% python3 -q
>>> import numpy as np
>>> np.set_printoptions(suppress=True, linewidth=120)
>>> tidy = lambda a: np.round(a, 3) + 0
>>> data = np.loadtxt("sample1.csv", delimiter=",")
>>> data
array([[ -0.003,  -0.014,  -0.004,   0.026,   0.045,   0.054,  -0.023,  -0.072,   0.1  ,  -0.031,  -0.021,   0.067,
          0.091,   0.018],
       [  8.989,  -5.98 ,  -8.898,   3.08 ,   6.022,  -2.914,   3.115,   9.015,   0.061,  -5.993,  -5.929,  -2.959,
         -0.081,  -5.967],
       [-24.041,  15.999,  23.942,  -8.039, -16.027,   7.953,  -7.99 , -23.975,   0.022,  15.969,  16.04 ,   8.056,
         -0.008,  15.993],
       [-11.98 ,   8.108,  11.963,  -4.058,  -7.863,   3.989,  -3.979, -12.017,   0.026,   7.989,   8.063,   4.042,
         -0.08 ,   8.075],
       [  2.951,  -2.09 ,  -2.996,   0.988,   2.018,  -1.011,   0.952,   2.956,   0.076,  -2.013,  -2.035,  -1.006,
         -0.077,  -1.953],
       [ -2.996,   1.985,   2.996,  -0.999,  -1.989,   1.074,  -1.066,  -3.026,   0.004,   1.991,   1.963,   1.002,
         -0.027,   1.947],
       [-21.005,  13.979,  20.899,  -6.917, -14.13 ,   6.996,  -6.938, -20.928,  -0.026,  13.977,  13.998,   7.091,
          0.092,  13.972],
       [-15.016,   9.982,  14.922,  -4.94 , -10.023,   4.966,  -5.057, -15.074,   0.026,   9.994,   9.974,   5.08 ,
          0.035,   9.98 ],
       [ 15.057, -10.06 , -14.993,   5.053,  10.054,  -4.949,   5.046,  14.994,  -0.056, -10.009, -10.   ,  -5.074,
          0.005,  -9.908]])
>>> def softmax(z):
...     e = np.exp(z - z.max(axis=-1, keepdims=True))
...     return e / e.sum(axis=-1, keepdims=True)
... 
>>> tidy(softmax(data).sum(axis=1))
array([1., 1., 1., 1., 1., 1., 1., 1., 1.])
>>> tidy(softmax(data[6]))
array([0.   , 0.001, 0.996, 0.   , 0.   , 0.   , 0.   , 0.   , 0.   , 0.001, 0.001, 0.   , 0.   , 0.001])
>>> att = data @ data.T / np.sqrt(14)
>>> tidy(softmax(att + np.triu(np.full(att.shape, -np.inf), 1)))
array([[1., 0., 0., 0., 0., 0., 0., 0., 0.],
       [0., 1., 0., 0., 0., 0., 0., 0., 0.],
       [0., 0., 1., 0., 0., 0., 0., 0., 0.],
       [0., 0., 1., 0., 0., 0., 0., 0., 0.],
       [0., 1., 0., 0., 0., 0., 0., 0., 0.],
       [0., 0., 1., 0., 0., 0., 0., 0., 0.],
       [0., 0., 1., 0., 0., 0., 0., 0., 0.],
       [0., 0., 1., 0., 0., 0., 0., 0., 0.],
       [0., 0., 0., 0., 0., 0., 0., 0., 1.]])
>>> softmax(att)[6] @ data
array([-24.041,  15.999,  23.942,  -8.039, -16.027,   7.953,  -7.99 , -23.975,   0.022,  15.969,  16.04 ,   8.056,
        -0.008,  15.993])
